>>> import numpy as np
>>> import numpy.linalg as la
>>> np.set_printoptions(precision=2, suppress=True, linewidth=140, sign=" ")
>>> rnd = lambda a: np.round(a, 2) + 0
>>> E = np.load("case2.npy")
>>> E
array([[ 3,  1,  7,  0,  8,  6,  9],
       [ 1,  3,  1,  7,  0,  8,  6],
       [ 7,  1,  3,  1,  7,  0,  8],
       [ 0,  7,  1,  3,  1,  7,  0],
       [ 8,  0,  7,  1,  3,  1,  7],
       [ 6,  8,  0,  7,  1,  3,  1],
       [ 9,  6,  8,  0,  7,  1,  3]])
>>> # equal to its transpose
>>> r0, v = E[0], E[6]
>>> r0 @ r0
np.int64(240)
>>> pr = (r0 @ v) / (r0 @ r0) * r0
>>> rnd(la.norm(r0 + v) ** 2 + la.norm(r0 - v) ** 2)
np.float64(960.0)
>>> rnd(np.abs(la.eigvals(E)).max())
np.float64(28.85)
>>> np.allclose(E, E.T)
True
>>> O, _ = la.qr(np.array([[1.9, -1.4, 0.4], [-0.7, 0.0, 2.1], [0.7, -0.8, 1.0]]))
>>> vecs, _ = la.qr(np.array([[1.4, 1.2, 0.3, 0.3, 0.3, 0.1, 1.0],
...     [0.0, 0.1, 1.5, -1.6, 0.2, -0.2, -2.1],
...     [0.9, -0.7, -1.5, -0.1, 1.0, -2.2, 0.6],
...     [-0.8, -2.0, 0.2, 0.3, -0.3, -0.5, 1.0],
...     [0.3, 0.0, -0.5, -0.9, 0.1, 0.0, -0.4],
...     [1.9, 0.2, -0.9, 0.0, -2.0, -1.2, 0.7],
...     [-0.4, 1.8, -0.1, 0.2, -1.4, 1.2, 0.6]]))
>>> s = 20 * 0.5 ** np.arange(3)
>>> feats = O[:, :3] * s @ vecs[:3]
>>> rnd(feats)
array([[ 9.96,  3.88, -5.93, -5.53,  7.  ,  0.67, -9.57],
       [-2.67, -2.14, -2.83,  7.93, -1.97, -5.11,  2.32],
       [ 2.09,  3.2 , -7.88, -0.53,  0.41,  0.99, -2.8 ]])
>>> r0, v = feats[2], feats[1]
>>> rnd(r0 @ r0)
np.float64(86.02)
>>> rnd(r0 @ v)
np.float64(-6.67)
>>> pr = (r0 @ v) / (r0 @ r0) * r0
>>> la.matrix_rank(np.outer(r0, v))
np.int64(1)
>>> rnd(pr)
array([-0.16, -0.25,  0.61,  0.04, -0.03, -0.08,  0.22])
>>> (v - pr) @ r0
np.float64(0.0)
>>> rnd(la.norm(r0 + v) ** 2 + la.norm(r0 - v) ** 2)
np.float64(408.15)
>>> mat = np.load("layer10.npy")
>>> mat
array([[ 0,  0, -1,  1],
       [ 0,  0,  1,  2],
       [ 1, -1,  0,  0],
       [-1, -2,  0,  0]])
>>> # antisymmetric, zero diagonal
>>> x0 = np.array([2, 4, 3, 0])
>>> y = mat @ x0
>>> b, lr = np.zeros(4), 1 / la.norm(mat, 2) ** 2
>>> for i in range(3):
...     b -= lr * mat.T @ (mat @ b - y)
...     if i % 1 == 0: print(i, round(la.norm(mat @ b - y), 2))
... 
0 2.63
1 1.79
2 1.22
>>> rnd(b)
array([ 1.77,  4.07,  2.14,  0.26])
>>> np.diff(mat, axis=0)
array([[ 0,  0,  2,  1],
       [ 1, -1, -1, -2],
       [-2, -1,  0,  0]])
>>> mat.sum(axis=1)
array([ 0,  3,  0, -3])
>>> mat.shape
(4, 4)
>>> mat.sum(axis=0)
array([ 0, -3,  0,  3])
>>> mat - mat[0]
array([[ 0,  0,  0,  0],
       [ 0,  0,  2,  1],
       [ 1, -1,  1, -1],
       [-1, -2,  1, -1]])
>>> def softmax(z):
...     e = np.exp(z - z.max(axis=-1, keepdims=True))
...     return e / e.sum(axis=-1, keepdims=True)
... 
>>> rnd(softmax(mat[2] + 4))
array([ 0.53,  0.07,  0.2 ,  0.2 ])
>>> rnd(softmax(mat).sum(axis=1))
array([ 1.,  1.,  1.,  1.])
>>> att = mat @ mat.T / np.sqrt(4)
>>> rnd(softmax(att))
array([[ 0.43,  0.26,  0.16,  0.16],
       [ 0.1 ,  0.77,  0.06,  0.06],
       [ 0.16,  0.16,  0.43,  0.26],
       [ 0.06,  0.06,  0.1 ,  0.77]])
>>> rnd(softmax(att + np.triu(np.full(att.shape, -np.inf), 1)))
array([[ 1.  ,  0.  ,  0.  ,  0.  ],
       [ 0.12,  0.88,  0.  ,  0.  ],
       [ 0.21,  0.21,  0.58,  0.  ],
       [ 0.06,  0.06,  0.1 ,  0.77]])
>>> F = np.load("x.npy")
>>> F
array([[  3,   3,   3,   3,   3],
       [  3,   6,   6,   6,   6],
       [  3,   6,   9,   9,   9],
       [  3,   6,   9,  12,  12],
       [  3,   6,   9,  12,  15]])
>>> rng = np.random.default_rng(703391)
>>> A2 = F + rng.integers(-2, 3, (5, 1)) @ rng.integers(-2, 3, (1, 5))
>>> A2
array([[  3,   4,   4,   1,   2],
       [  3,   6,   6,   6,   6],
       [  3,   4,   7,  13,  11],
       [  3,   4,   7,  16,  14],
       [  3,   6,   9,  12,  15]])
>>> A2 - F
array([[ 0,  1,  1, -2, -1],
       [ 0,  0,  0,  0,  0],
       [ 0, -2, -2,  4,  2],
       [ 0, -2, -2,  4,  2],
       [ 0,  0,  0,  0,  0]])
>>> K = np.loadtxt("dump.csv", delimiter=",")
>>> rnd(K)
array([[ 2.5 , -2.19, -0.35,  0.56,  0.15,  0.69],
       [-2.19,  7.2 , -0.84, -0.52, -0.47, -1.47],
       [-0.35, -0.84,  3.29,  2.36,  0.47,  0.28],
       [ 0.56, -0.52,  2.36,  3.63, -0.94, -1.34],
       [ 0.15, -0.47,  0.47, -0.94,  5.05,  2.42],
       [ 0.69, -1.47,  0.28, -1.34,  2.42,  2.34]])
>>> ev, vecs = la.eigh(K)
>>> x0 = np.array([5, 4, 5, 2, 1, 4])
>>> rnd(np.abs(K).sum(axis=1).max()), rnd(np.abs(ev).max())
(np.float64(12.69), np.float64(9.0))
>>> (np.sign(vecs[:, -1].round(6)) == np.sign(vecs[0, -1].round(6))).astype(int)
array([ 1,  0,  1,  1,  1,  1])
>>> rnd(vecs * np.abs(ev) @ vecs.T)
array([[ 2.5 , -2.19, -0.35,  0.56,  0.15,  0.69],
       [-2.19,  7.2 , -0.84, -0.52, -0.47, -1.47],
       [-0.35, -0.84,  3.29,  2.36,  0.47,  0.28],
       [ 0.56, -0.52,  2.36,  3.63, -0.94, -1.34],
       [ 0.15, -0.47,  0.47, -0.94,  5.05,  2.42],
       [ 0.69, -1.47,  0.28, -1.34,  2.42,  2.34]])
>>> rnd(x0 @ K @ x0 / (x0 @ x0)), rnd(ev[0]), rnd(ev[-1])
(np.float64(2.49), np.float64(0.0), np.float64(9.0))
>>> rnd(la.eigvalsh(K[1:, 1:]))
array([ 0.24,  1.17,  4.82,  6.94,  8.34])
>>> m1 = np.array([[1.0, 0.7, 0.49, 0.34, 0.24],
...     [0.7, 1.0, 0.7, 0.49, 0.34],
...     [0.49, 0.7, 1.0, 0.7, 0.49],
...     [0.34, 0.49, 0.7, 1.0, 0.7],
...     [0.24, 0.34, 0.49, 0.7, 1.0]])
>>> # symmetric, so the eigenvalues are real
>>> W = np.array([[1, 1, -3, 1],
...     [-3, -2, 3, -1],
...     [0, 2, -1, 1],
...     [0, -1, 3, 1],
...     [2, 0, -1, 1]])
>>> b = np.array([-9, 9, 4, -8])
>>> hid = np.maximum(m1 @ W + b, 0)
>>> la.matrix_rank(hid)
np.int64(2)
>>> (hid > 0).mean(axis=0)
array([ 0.,  1.,  1.,  0.])
>>> basis = np.array([[0, 1], [1, 0], [2, 1], [0, 1]])
>>> (hid @ basis).round(6).argmax(axis=1)
array([ 0,  0,  0,  0,  0])
>>> ev, vecs = la.eigh(m1)
>>> rnd(np.abs(vecs[:, -1]))
array([ 0.39,  0.47,  0.5 ,  0.47,  0.39])
>>> rnd(vecs.T @ vecs)
array([[ 1.,  0.,  0.,  0.,  0.],
       [ 0.,  1.,  0.,  0.,  0.],
       [ 0.,  0.,  1.,  0.,  0.],
       [ 0.,  0.,  0.,  1.,  0.],
       [ 0.,  0.,  0.,  0.,  1.]])
>>> ev.sum(), np.trace(m1)
(np.float64(5.0), np.float64(5.0))
>>> rnd(vecs.T @ m1 @ vecs)
array([[ 0.19,  0.  ,  0.  ,  0.  ,  0.  ],
       [ 0.  ,  0.25,  0.  ,  0.  ,  0.  ],
       [ 0.  ,  0.  ,  0.43,  0.  ,  0.  ],
       [ 0.  ,  0.  ,  0.  ,  1.02,  0.  ],
       [ 0.  ,  0.  ,  0.  ,  0.  ,  3.1 ]])
>>> rnd(ev)
array([ 0.19,  0.25,  0.43,  1.02,  3.1 ])
>>> rnd(vecs @ np.diag(ev) @ vecs.T)
array([[ 1.  ,  0.7 ,  0.49,  0.34,  0.24],
       [ 0.7 ,  1.  ,  0.7 ,  0.49,  0.34],
       [ 0.49,  0.7 ,  1.  ,  0.7 ,  0.49],
       [ 0.34,  0.49,  0.7 ,  1.  ,  0.7 ],
       [ 0.24,  0.34,  0.49,  0.7 ,  1.  ]])
>>> rnd(la.svd(m1, compute_uv=False))
array([ 3.1 ,  1.02,  0.43,  0.25,  0.19])
>>> rnd(la.eigvalsh(m1 @ m1))
array([ 0.04,  0.06,  0.19,  1.03,  9.61])
>>> z = rng.permutation(5)
>>> z
array([ 4,  3,  0,  2,  1])
>>> A2 = m1[z][:, z]
>>> rnd(np.sort(np.abs(la.eigvals(A2))))
array([ 0.19,  0.25,  0.43,  1.02,  3.1 ])
>>> np.diag(A2)
array([ 1.,  1.,  1.,  1.,  1.])
>>> A2
array([[ 1.  ,  0.7 ,  0.24,  0.49,  0.34],
       [ 0.7 ,  1.  ,  0.34,  0.7 ,  0.49],
       [ 0.24,  0.34,  1.  ,  0.49,  0.7 ],
       [ 0.49,  0.7 ,  0.49,  1.  ,  0.7 ],
       [ 0.34,  0.49,  0.7 ,  0.7 ,  1.  ]])
